In [1]: import numpy as np

In [2]: np.set_printoptions(precision=2, suppress=True, linewidth=100, sign=" ")

In [3]: feats = np.load("a.npy")

In [4]: feats
Out[4]: 
array([[ 0,  0,  0,  0, -3],
       [ 0,  0, -2, -2, -2],
       [ 0,  2,  0, -1,  1],
       [ 0,  2,  1,  0,  1],
       [ 3,  2, -1, -1,  0]])

In [5]: # rank 4

In [6]: vec = np.array([0, 4, -7, 9, 8])

In [7]: np.round(np.linalg.svd(feats, compute_uv=False), 2) + 0
Out[7]: array([ 4.44,  4.44,  2.08,  2.08,  0.  ])

In [8]: Q = np.linalg.solve(np.eye(5) - feats, np.eye(5) + feats)

In [9]: round(np.linalg.det(Q), 2)
Out[9]: np.float64(1.0)

In [10]: np.abs(feats).max()
Out[10]: np.int64(3)

In [11]: np.linalg.matrix_rank(feats)
Out[11]: np.int64(4)

In [12]: feats - feats[0]
Out[12]: 
array([[ 0,  0,  0,  0,  0],
       [ 0,  0, -2, -2,  1],
       [ 0,  2,  0, -1,  4],
       [ 0,  2,  1,  0,  4],
       [ 3,  2, -1, -1,  3]])

In [13]: np.count_nonzero(feats)
Out[13]: np.int64(14)

In [14]: feats.mean(axis=0)
Out[14]: array([ 0.6,  1.2, -0.4, -0.8, -0.6])

In [15]: feats.sum(axis=0)
Out[15]: array([ 3,  6, -2, -4, -3])

In [16]: np.unravel_index(np.abs(feats).argmax(), feats.shape)
Out[16]: (np.int64(0), np.int64(4))

In [17]: np.diff(feats, axis=0)
Out[17]: 
array([[ 0,  0, -2, -2,  1],
       [ 0,  2,  2,  1,  3],
       [ 0,  0,  1,  1,  0],
       [ 3,  0, -2, -1, -1]])

In [18]: np.round(np.linalg.norm(feats), 2)
Out[18]: np.float64(6.93)

In [19]: [round(float(x), 2) for x in np.linalg.svd(feats, compute_uv=False)[:3]]
Out[19]: [4.44, 4.44, 2.08]

In [20]: np.linalg.matrix_rank(feats, rtol=0.1)
Out[20]: np.int64(4)

In [21]: np.linalg.cond(feats) > 100
Out[21]: np.True_

In [22]: other = np.array([[1, 2], [2, 1], [1, 0], [2, 2], [2, 2]])

In [23]: other.T @ feats.T
Out[23]: 
array([[ -6, -10,   4,   7,   4],
       [ -6,  -8,   2,   4,   6]])

In [24]: np.vstack([feats, other.T]).shape
Out[24]: (7, 5)

In [25]: np.einsum("ik,kj->ji", feats, other)
Out[25]: 
array([[ -6, -10,   4,   7,   4],
       [ -6,  -8,   2,   4,   6]])

In [26]: other = feats / np.linalg.norm(feats, axis=1, keepdims=True)

In [27]: C2 = other @ other.T

In [28]: C2[0]
Out[28]: array([ 1.  ,  0.58, -0.41, -0.41,  0.  ])

In [29]: np.linalg.norm(other, axis=1)
Out[29]: array([ 1.,  1.,  1.,  1.,  1.])

In [30]: C2.round(2) + 0
Out[30]: 
array([[ 1.  ,  0.58, -0.41, -0.41,  0.  ],
       [ 0.58,  1.  ,  0.  , -0.47,  0.3 ],
       [-0.41,  0.  ,  1.  ,  0.83,  0.53],
       [-0.41, -0.47,  0.83,  1.  ,  0.32],
       [ 0.  ,  0.3 ,  0.53,  0.32,  1.  ]])

In [31]: np.argwhere(np.triu(np.abs(C2) > 0.95, 1))
Out[31]: array([], shape=(0, 2), dtype=int64)

In [32]: W0 = np.load("layer5.npy")

In [33]: W0
Out[33]: 
array([[ 0.55, -1.19,  1.21,  2.43,  2.16,  2.03, -0.52, -0.6 , -1.29, -1.37,  0.55,  0.9 ],
       [ 0.83,  0.88, -1.4 ,  0.66,  1.48,  2.35, -3.2 , -2.08,  1.59, -1.02, -0.2 , -2.94],
       [ 1.98,  1.19, -1.35,  0.06, -1.92, -1.2 ,  3.14,  2.84, -3.21, -0.86,  3.49,  0.94],
       [ 0.57, -3.27,  4.4 , -2.86,  0.91, -1.92,  0.07,  1.79,  0.76, -3.91, -0.65, -0.49],
       [-1.21,  1.57, -2.53,  3.04, -2.26,  0.65,  2.12, -0.8 , -1.43,  2.6 ,  0.92,  0.73],
       [ 6.21,  2.12,  6.41, -3.59, -2.63, -2.69, -1.09, -2.57,  0.83, -1.81, -0.72,  1.59],
       [ 1.84,  2.71, -4.05,  2.25, -0.56, -0.63, -0.12,  5.66, -3.61, -1.31,  1.59, -0.63],
       [-1.12, -2.03, -0.08, -1.13, -0.34,  0.11,  2.16,  1.06,  2.08,  1.39, -1.45,  0.73],
       [ 0.62, -0.53, -0.24, -2.29,  0.02, -4.21, -2.68, -0.51,  1.01,  1.28, -3.66, -1.06],
       [-0.4 ,  0.4 ,  0.85, -2.17,  3.86,  0.09, -0.98, -0.3 , -1.2 , -2.47,  1.64, -1.75],
       [ 0.08, -0.42,  0.39, -2.41, -2.59, -0.44, -1.7 , -3.2 ,  0.57,  2.65, -1.4 , -2.7 ]])

In [34]: theta = np.radians(15)

In [35]: R = np.eye(12)

In [36]: R[9, 9] = R[6, 6] = np.cos(theta)

In [37]: R[9, 6], R[6, 9] = -np.sin(theta), np.sin(theta)

In [38]: R
Out[38]: 
array([[ 1.  ,  0.  ,  0.  ,  0.  ,  0.  ,  0.  ,  0.  ,  0.  ,  0.  ,  0.  ,  0.  ,  0.  ],
       [ 0.  ,  1.  ,  0.  ,  0.  ,  0.  ,  0.  ,  0.  ,  0.  ,  0.  ,  0.  ,  0.  ,  0.  ],
       [ 0.  ,  0.  ,  1.  ,  0.  ,  0.  ,  0.  ,  0.  ,  0.  ,  0.  ,  0.  ,  0.  ,  0.  ],
       [ 0.  ,  0.  ,  0.  ,  1.  ,  0.  ,  0.  ,  0.  ,  0.  ,  0.  ,  0.  ,  0.  ,  0.  ],
       [ 0.  ,  0.  ,  0.  ,  0.  ,  1.  ,  0.  ,  0.  ,  0.  ,  0.  ,  0.  ,  0.  ,  0.  ],
       [ 0.  ,  0.  ,  0.  ,  0.  ,  0.  ,  1.  ,  0.  ,  0.  ,  0.  ,  0.  ,  0.  ,  0.  ],
       [ 0.  ,  0.  ,  0.  ,  0.  ,  0.  ,  0.  ,  0.97,  0.  ,  0.  ,  0.26,  0.  ,  0.  ],
       [ 0.  ,  0.  ,  0.  ,  0.  ,  0.  ,  0.  ,  0.  ,  1.  ,  0.  ,  0.  ,  0.  ,  0.  ],
       [ 0.  ,  0.  ,  0.  ,  0.  ,  0.  ,  0.  ,  0.  ,  0.  ,  1.  ,  0.  ,  0.  ,  0.  ],
       [ 0.  ,  0.  ,  0.  ,  0.  ,  0.  ,  0.  , -0.26,  0.  ,  0.  ,  0.97,  0.  ,  0.  ],
       [ 0.  ,  0.  ,  0.  ,  0.  ,  0.  ,  0.  ,  0.  ,  0.  ,  0.  ,  0.  ,  1.  ,  0.  ],
       [ 0.  ,  0.  ,  0.  ,  0.  ,  0.  ,  0.  ,  0.  ,  0.  ,  0.  ,  0.  ,  0.  ,  1.  ]])

In [39]: other = W0 @ R.T

In [40]: np.linalg.svd(W0, compute_uv=False), np.linalg.svd(other, compute_uv=False)
Out[40]: 
(array([ 14.45,  10.96,   9.31,   7.87,   7.27,   4.5 ,   3.39,   2.84,   1.61,   1.37,   0.75]),
 array([ 14.45,  10.96,   9.31,   7.87,   7.27,   4.5 ,   3.39,   2.84,   1.61,   1.37,   0.75]))

In [41]: np.abs(other - W0).max(axis=0)
Out[41]: array([ 0.  ,  0.  ,  0.  ,  0.  ,  0.  ,  0.  ,  1.01,  0.  ,  0.  ,  0.86,  0.  ,  0.  ])
